$ ipython --no-banner

In [1]: import numpy as np

In [2]: import numpy.linalg as la

In [3]: np.set_printoptions(precision=1, suppress=True, linewidth=100)

In [4]: W0 = np.loadtxt("case5.csv", delimiter=",")

In [5]: W0
Out[5]: 
array([[ 1., -2.,  4., -8.],
       [ 1., -1.,  1., -1.],
       [ 1.,  0.,  0.,  0.]])

In [6]: # row 0 is much longer than the rest

In [7]: Uu, sigma, VT = la.svd(W0, full_matrices=False)

In [8]: np.round(Uu.T @ W0 @ VT.T, 1) + 0
Out[8]: 
array([[9.4, 0. , 0. ],
       [0. , 1.4, 0. ],
       [0. , 0. , 0.6]])

In [9]: np.round(np.sqrt((sigma ** 2).sum()), 1), round(float(la.norm(W0)), 1)
Out[9]: (np.float64(9.5), 9.5)

In [10]: np.abs(VT[0])
Out[10]: array([0.1, 0.2, 0.4, 0.9])

In [11]: M2 = np.array([[2, -2], [-1, -1]])

In [12]: basis = np.kron(M2, W0)

In [13]: basis
Out[13]: 
array([[  2.,  -4.,   8., -16.,  -2.,   4.,  -8.,  16.],
       [  2.,  -2.,   2.,  -2.,  -2.,   2.,  -2.,   2.],
       [  2.,   0.,   0.,   0.,  -2.,  -0.,  -0.,  -0.],
       [ -1.,   2.,  -4.,   8.,  -1.,   2.,  -4.,   8.],
       [ -1.,   1.,  -1.,   1.,  -1.,   1.,  -1.,   1.],
       [ -1.,  -0.,  -0.,  -0.,  -1.,  -0.,  -0.,  -0.]])

In [14]: basis.shape
Out[14]: (6, 8)

In [15]: np.round(la.norm(basis, 2), 1), round(la.norm(M2, 2) * la.norm(W0, 2), 1)
Out[15]: (np.float64(26.5), np.float64(26.5))
